$ python -q
>>> import numpy as np
>>> np.set_printoptions(suppress=True, linewidth=160)
>>> def rd(a):
...     return np.round(a, 1) + 0
... 
>>> A = np.loadtxt("dump.csv", delimiter=",")
>>> rd(A)
array([[-0.5, -0.6,  0.1,  0.7,  0. ,  0.1],
       [ 0. , -0.4,  0.4, -0.4,  0.7, -0.3],
       [ 0.4, -0.2, -0.7,  0.2,  0.4,  0.2],
       [-0.6,  0.5, -0.3,  0.2,  0.4, -0.4],
       [ 0.4, -0.1,  0. ,  0.3, -0.2, -0.8],
       [-0.4, -0.4, -0.5, -0.5, -0.4, -0.2]])
>>> vec = np.array([-1, 1, 0, 1, 2, -1])
>>> rd(np.linalg.norm(vec)), rd(np.linalg.norm(A @ vec))
(np.float64(2.8), np.float64(2.8))
>>> rng = np.random.default_rng(318718)
>>> labels = rng.permutation(6)
>>> print(labels)
[3 1 0 2 4 5]
>>> out = A[labels][:, labels]
>>> rd(np.linalg.det(out)), rd(np.linalg.det(A[labels]))
(np.float64(-1.0), np.float64(-1.0))
>>> rd(np.diag(out))
array([ 0.2, -0.4, -0.5, -0.7, -0.2, -0.2])
>>> labels = rng.permutation(6)
>>> out = A[:, labels] * rng.choice([-1, 1], 6)
>>> rd(out)
array([[ 0. , -0.1, -0.5,  0.6,  0.7,  0.1],
       [-0.7, -0.4,  0. ,  0.4, -0.4, -0.3],
       [-0.4,  0.7,  0.4,  0.2,  0.2,  0.2],
       [-0.4,  0.3, -0.6, -0.5,  0.2, -0.4],
       [ 0.2,  0. ,  0.4,  0.1,  0.3, -0.8],
       [ 0.4,  0.5, -0.4,  0.4, -0.5, -0.2]])
>>> Uu, _, VT = np.linalg.svd(A.T @ out)
>>> labels
array([4, 2, 0, 1, 3, 5])
>>> rd(Uu @ VT)
array([[ 0.,  0.,  1.,  0.,  0.,  0.],
       [ 0.,  0.,  0., -1.,  0.,  0.],
       [ 0., -1.,  0.,  0.,  0.,  0.],
       [ 0.,  0.,  0.,  0.,  1.,  0.],
       [-1.,  0.,  0.,  0.,  0.,  0.],
       [ 0.,  0.,  0.,  0.,  0.,  1.]])
>>> data = np.load("run17.npy")
>>> print(data)
[[10.4  9.6  9.8  4.7]
 [ 9.2  9.4  9.7  5.2]
 [ 8.8  9.4 10.8  3.2]
 [10.3 10.3 11.   4.4]
 [ 8.9  9.1  8.5  4.5]
 [10.8  8.9 10.5  4.1]
 [10.4 10.6 10.5  4.9]
 [10.2 10.9 10.4  4.4]
 [10.3  9.7 10.4  4.8]
 [ 8.   7.7 11.2  5.6]
 [ 9.3  9.7 11.1  4.4]
 [11.3 10.9 10.5  6. ]
 [ 8.4 10.2 11.5  5.8]
 [10.  10.  10.6  5.1]
 [ 7.6 10.  10.1  6.7]
 [10.  12.2  9.5  5.6]
 [12.2  8.7  9.1  7.5]
 [ 9.8 10.7  9.8  7.4]
 [ 9.7 10.3 10.4  5.2]
 [11.   8.3 10.2  5.3]
 [ 8.1 10.1  9.7  6.4]]
>>> np.argsort(-np.linalg.norm(data, axis=0).round(6), kind="stable")[:3]
array([2, 1, 0])
>>> rd(np.linalg.norm(data, 2) / np.linalg.norm(data))
np.float64(1.0)
>>> print(np.linalg.cond(data) > 100)
False
>>> print([round(float(x), 1) for x in np.linalg.svd(data, compute_uv=False)[:3]])
[82.7, 4.9, 4.9]
>>> K = np.load("arr.npy")
>>> K
array([[ 0.,  0.,  0.,  0., -1., -1.],
       [ 0.,  0.,  0.,  0., -3.,  0.],
       [ 0.,  0.,  0.,  0.,  2., -2.],
       [ 0.,  0.,  0.,  0.,  3.,  3.],
       [-1., -3.,  2.,  3.,  0.,  0.],
       [-1.,  0., -2.,  3.,  0.,  0.]])
>>> # equal to its transpose
>>> Uu, sigma, VT = np.linalg.svd(K)
>>> V = VT[:(sigma > 1e-8).sum()]
>>> vec = K[0] + -1 * K[1] + rng.integers(2) * np.eye(6)[3]
>>> vec
array([ 0.,  0.,  0.,  1.,  2., -1.])
>>> print(rd(np.linalg.norm(vec - V.T @ V @ vec)))
0.5
>>> rd(V.T @ V)
array([[ 0.1,  0.1,  0.1, -0.3,  0. ,  0. ],
       [ 0.1,  0.4, -0.4, -0.3,  0. ,  0. ],
       [ 0.1, -0.4,  0.7, -0.2,  0. ,  0. ],
       [-0.3, -0.3, -0.2,  0.8,  0. ,  0. ],
       [ 0. ,  0. ,  0. ,  0. ,  1. ,  0. ],
       [ 0. ,  0. ,  0. ,  0. ,  0. ,  1. ]])
>>> print(K[1] @ K[0])
3.0
>>> rd(np.linalg.norm(K, axis=1))
array([1.4, 3. , 2.8, 4.2, 4.8, 3.7])
>>> print(rd(np.linalg.norm(K, axis=0)))
[1.4 3.  2.8 4.2 4.8 3.7]
>>> rd(np.linalg.norm(K) ** 2 / np.linalg.norm(K, 2) ** 2)
np.float64(2.8)
>>> [round(float(x), 1) for x in np.linalg.svd(K, compute_uv=False)[:3]]
[5.1, 5.1, 3.3]
>>> np.argsort(-np.linalg.norm(K, axis=0).round(6), kind="stable")[:3]
array([4, 3, 5])
>>> rd(np.linalg.norm(K, 2) / np.linalg.norm(K))
np.float64(0.6)
>>> np.linalg.cond(K) > 100
np.True_
>>> mat = np.load("block1.npy")
>>> mat
array([[ 0., -2., -1., -2.,  2.,  0.],
       [ 2., -2.,  0.,  1.,  0.,  1.],
       [ 1.,  1., -1., -2., -1.,  1.],
       [ 1.,  0., -2., -2.,  0.,  3.],
       [ 0., -1.,  1., -1., -1., -3.],
       [ 0.,  0.,  0.,  0.,  0.,  3.]])
>>> labels = rng.permutation(6)
>>> labels
array([1, 5, 3, 2, 4, 0])
>>> out = mat[labels][:, labels]
>>> print(rd(np.sort(np.abs(np.linalg.eigvals(out)))))
[0.5 2.  2.8 2.8 3.  3.5]
>>> vec = np.array([-2, 4, -4, 2, -8, -1])
>>> a = np.maximum(mat @ vec, 0)
>>> np.maximum(mat @ vec, 0) - np.maximum(-mat @ vec, 0)
array([-24., -11.,   9.,  -1.,   1.,  -3.])
>>> a
array([0., 0., 9., 0., 1., 0.])
>>> mat * (a > 1e-9)[:, None]
array([[ 0., -0., -0., -0.,  0.,  0.],
       [ 0., -0.,  0.,  0.,  0.,  0.],
       [ 1.,  1., -1., -2., -1.,  1.],
       [ 0.,  0., -0., -0.,  0.,  0.],
       [ 0., -1.,  1., -1., -1., -3.],
       [ 0.,  0.,  0.,  0.,  0.,  0.]])
>>> out = np.linalg.inv(mat)
>>> rd(np.linalg.slogdet(mat)[0])
np.float64(1.0)
>>> rd(np.linalg.cond(mat))
np.float64(17.9)
>>> np.allclose(out, mat.T)
False
>>> rd(mat @ out)
array([[1., 0., 0., 0., 0., 0.],
       [0., 1., 0., 0., 0., 0.],
       [0., 0., 1., 0., 0., 0.],
       [0., 0., 0., 1., 0., 0.],
       [0., 0., 0., 0., 1., 0.],
       [0., 0., 0., 0., 0., 1.]])
>>> (np.abs(out) > 1e-9).astype(int)
array([[1, 1, 1, 1, 1, 1],
       [1, 1, 1, 1, 1, 1],
       [1, 1, 1, 1, 1, 1],
       [1, 1, 1, 1, 1, 1],
       [1, 1, 1, 1, 1, 1],
       [0, 0, 0, 0, 0, 1]])
>>> mat.sum(axis=1)
array([-3.,  2., -1.,  0., -5.,  3.])
>>> print(np.linalg.matrix_rank(mat))
6
>>> mat.shape
(6, 6)
>>> np.linalg.rank(mat)
Traceback (most recent call last):
  File "<python-input-62>", line 1, in <module>
    np.linalg.rank(mat)
    ^^^^^^^^^^^^^^
AttributeError: module 'numpy.linalg' has no attribute 'rank'
>>> np.zeros(6, 6)
Traceback (most recent call last):
  File "<python-input-63>", line 1, in <module>
    np.zeros(6, 6)
    ~~~~~~~~^^^^^^
TypeError: Cannot interpret '6' as a data type
>>> print(mat.sum(axis=0))
[ 4. -4. -3. -6.  0.  5.]
>>> print(mat - mat[0])
[[ 0.  0.  0.  0.  0.  0.]
 [ 2.  0.  1.  3. -2.  1.]
 [ 1.  3.  0.  0. -3.  1.]
 [ 1.  2. -1.  0. -2.  3.]
 [ 0.  1.  2.  1. -3. -3.]
 [ 0.  2.  1.  2. -2.  3.]]
>>> rd(np.linalg.svd(mat, compute_uv=False))
array([6.1, 3.9, 3.4, 2.6, 1.2, 0.3])
>>> np.count_nonzero(mat)
np.int64(24)
>>> J = np.loadtxt("a.csv", delimiter=",")
>>> print(rd(J))
[[ 1.   0.   0.   0. ]
 [ 0.   1.   0.   0. ]
 [ 0.   0.   0.7 -0.5]
 [ 0.   0.  -0.5  0.3]]
>>> # a projection of rank 3
>>> t3 = np.stack([J, -2 * J, J[::-1]])
>>> (t3 @ J.T).shape
(3, 4, 4)
>>> rd(t3.sum(axis=0))
array([[-1. ,  0. , -0.5,  0.3],
       [ 0. , -1. ,  0.6, -0.5],
       [ 0. ,  1. , -0.6,  0.5],
       [ 1. ,  0. ,  0.5, -0.3]])
>>> np.linalg.matrix_rank(t3.reshape(3, -1))
np.int64(2)
>>> vec = np.array([3, 2, 2, 3])
>>> print(rd(J @ vec))
[3.1 2.1 0.  0.2]
>>> rd((vec - J @ vec) @ (J @ vec))
np.float64(0.0)
>>> rd(np.eye(4) - J)
array([[0. , 0. , 0. , 0. ],
       [0. , 0. , 0. , 0. ],
       [0. , 0. , 0.3, 0.5],
       [0. , 0. , 0.5, 0.7]])
>>> print(rd(np.linalg.eigvalsh(2 * J - np.eye(4))))
[-1.  1.  1.  1.]
>>> Uu, sigma, VT = np.linalg.svd(J)
>>> rd(sigma)
array([1., 1., 1., 0.])
>>> out = Uu[:, :3] @ np.diag(sigma[:3]) @ VT[:3]
>>> rd(np.linalg.norm(J - out, 2)), rd(sigma[3])
(np.float64(0.0), np.float64(0.0))
>>> print(np.linalg.matrix_rank(out))
3
>>> np.linalg.matrix_rank(J, rtol=0.05)
np.int64(3)
>>> print(rd(np.abs(J - out).max()))
0.0
>>> rd(np.linalg.norm(J - out) / np.linalg.norm(J))
np.float64(0.0)
>>> ev, V = np.linalg.eigh(J)
>>> rd(np.linalg.svd(J, compute_uv=False))
array([1., 1., 1., 0.])
>>> rd(ev)
array([0., 1., 1., 1.])
>>> (ev > 1e-8).sum(), (ev < -1e-8).sum()
(np.int64(3), np.int64(0))
>>> ev.sum(), np.trace(J)
(np.float64(3.0), np.float64(3.0))
>>> rd(np.linalg.eigvalsh(J @ J))
array([0., 1., 1., 1.])
>>> rd(np.linalg.eigvalsh(J + 2 * np.eye(4)))
array([2., 3., 3., 3.])
>>> feats = np.loadtxt("data.csv", delimiter=",")
>>> feats
array([[ 2.,  6., -6.,  3.],
       [ 0.,  6., -5.,  3.],
       [ 0., 10., -9.,  6.],
       [ 0.,  6., -6.,  5.]])
>>> theta = np.radians(45)
>>> R = np.eye(4)
>>> R[3, 3] = R[1, 1] = np.cos(theta)
>>> R[3, 1], R[1, 3] = -np.sin(theta), np.sin(theta)
>>> print(rd(R))
[[ 1.   0.   0.   0. ]
 [ 0.   0.7  0.   0.7]
 [ 0.   0.   1.   0. ]
 [ 0.  -0.7  0.   0.7]]
>>> out = feats @ R.T
>>> print(rd(np.linalg.det(R)), rd(np.trace(R)))
1.0 3.4
